% python3 -q
>>> import numpy as np
>>> from numpy import linalg as LA
>>> np.set_printoptions(precision=2, suppress=True, linewidth=140, floatmode="fixed")
>>> tidy = lambda a: np.round(a, 2) + 0
>>> feats = np.load("arr.npy")
>>> feats
array([[2, 0, 0],
       [0, 3, 0],
       [0, 0, 1]])
>>> (feats != 0).astype(int)
array([[1, 0, 0],
       [0, 1, 0],
       [0, 0, 1]])
>>> (LA.matrix_power((feats != 0) + (feats.T != 0) + np.eye(3), 3) > 0).astype(int)
array([[1, 0, 0],
       [0, 1, 0],
       [0, 0, 1]])
>>> low = LA.cholesky(feats)
>>> tidy(low @ low.T)
array([[2.00, 0.00, 0.00],
       [0.00, 3.00, 0.00],
       [0.00, 0.00, 1.00]])
>>> LA.eigvalsh(feats).min() > 0
np.True_
>>> ev, vecs = LA.eigvalsh(feats)
Traceback (most recent call last):
  File "<python-input-11>", line 1, in <module>
    ev, vecs = LA.eigvalsh(feats)
    ^^^^^^^^
ValueError: too many values to unpack (expected 2)
>>> ev, vecs = LA.eigh(feats)
>>> tidy(LA.eigvalsh(feats @ feats))
array([1.00, 4.00, 9.00])
>>> tidy(LA.svd(feats, compute_uv=False))
array([3.00, 2.00, 1.00])
>>> vecs.T @ feats @ vecs
array([[1.00, 0.00, 0.00],
       [0.00, 2.00, 0.00],
       [0.00, 0.00, 3.00]])
>>> tidy(LA.eigvalsh(feats + -1 * np.eye(3)))
array([0.00, 1.00, 2.00])
>>> ev.sum(), np.trace(feats)
(np.float64(6.0), np.int64(6))
>>> (ev > 1e-8).sum(), (ev < -1e-8).sum()
(np.int64(3), np.int64(0))
>>> Q, vecs = LA.qr(feats[:, :2])[0], LA.qr(feats[:, 2:])[0]
>>> sv = LA.svd(Q.T @ vecs, compute_uv=False)
>>> tidy(LA.norm(Q @ Q.T - vecs @ vecs.T, 2))
np.float64(1.0)
>>> sv
array([0.00])
>>> np.degrees(np.arccos(sv.clip(0, 1)))
array([90.00])
>>> other = feats / LA.norm(feats, axis=1, keepdims=True)
>>> C2 = other @ other.T
>>> C2
array([[1.00, 0.00, 0.00],
       [0.00, 1.00, 0.00],
       [0.00, 0.00, 1.00]])
>>> C2[1]
array([0.00, 1.00, 0.00])
>>> np.argwhere(np.triu(np.abs(C2) > 0.95, 1))
array([], shape=(0, 2), dtype=int64)
>>> mat = np.diag(20 * np.array([1, 0, 3, 1, -3, -1])) + np.array([[5, 3, 1, 2, 2, 0],
...     [3, 3, 5, 0, 3, 3],
...     [0, 5, 3, 5, 0, 2],
...     [3, 2, 1, 3, 2, 3],
...     [0, 3, 2, 3, 5, 4],
...     [0, 4, 1, 1, 3, 5]])
>>> mat
array([[ 25,   3,   1,   2,   2,   0],
       [  3,   3,   5,   0,   3,   3],
       [  0,   5,  63,   5,   0,   2],
       [  3,   2,   1,  23,   2,   3],
       [  0,   3,   2,   3, -55,   4],
       [  0,   4,   1,   1,   3, -15]])
>>> other = mat ** -1
Traceback (most recent call last):
  File "<python-input-31>", line 1, in <module>
    other = mat ** -1
            ~~~~^^~~~
ValueError: Integers to negative integer powers are not allowed.
>>> other = LA.invert(mat)
Traceback (most recent call last):
  File "<python-input-32>", line 1, in <module>
    other = LA.invert(mat)
            ^^^^^^^^^
AttributeError: module 'numpy.linalg' has no attribute 'invert'
>>> other = LA.inv(mat)
>>> (np.abs(other) > 1e-9).astype(int)
array([[1, 1, 1, 1, 1, 1],
       [1, 1, 1, 1, 1, 1],
       [1, 1, 1, 1, 1, 1],
       [1, 1, 1, 1, 1, 1],
       [1, 1, 1, 1, 1, 1],
       [1, 1, 1, 1, 1, 1]])
>>> tidy(mat @ other)
array([[1.00, 0.00, 0.00, 0.00, 0.00, 0.00],
       [0.00, 1.00, 0.00, 0.00, 0.00, 0.00],
       [0.00, 0.00, 1.00, 0.00, 0.00, 0.00],
       [0.00, 0.00, 0.00, 1.00, 0.00, 0.00],
       [0.00, 0.00, 0.00, 0.00, 1.00, 0.00],
       [0.00, 0.00, 0.00, 0.00, 0.00, 1.00]])
>>> tidy(LA.inv(other))
array([[ 25.00,   3.00,   1.00,   2.00,   2.00,   0.00],
       [  3.00,   3.00,   5.00,   0.00,   3.00,   3.00],
       [  0.00,   5.00,  63.00,   5.00,   0.00,   2.00],
       [  3.00,   2.00,   1.00,  23.00,   2.00,   3.00],
       [  0.00,   3.00,   2.00,   3.00, -55.00,   4.00],
       [  0.00,   4.00,   1.00,   1.00,   3.00, -15.00]])
>>> tidy(other)
array([[ 0.04, -0.03,  0.00,  0.00,  0.00, -0.01],
       [-0.04,  0.31, -0.03,  0.00,  0.02,  0.06],
       [ 0.00, -0.02,  0.02,  0.00,  0.00,  0.00],
       [ 0.00, -0.03,  0.00,  0.04,  0.00,  0.00],
       [ 0.00,  0.02,  0.00,  0.00, -0.02,  0.00],
       [-0.01,  0.08, -0.01,  0.00,  0.00, -0.05]])
>>> tidy(LA.det(mat) * LA.det(other))
np.float64(1.0)
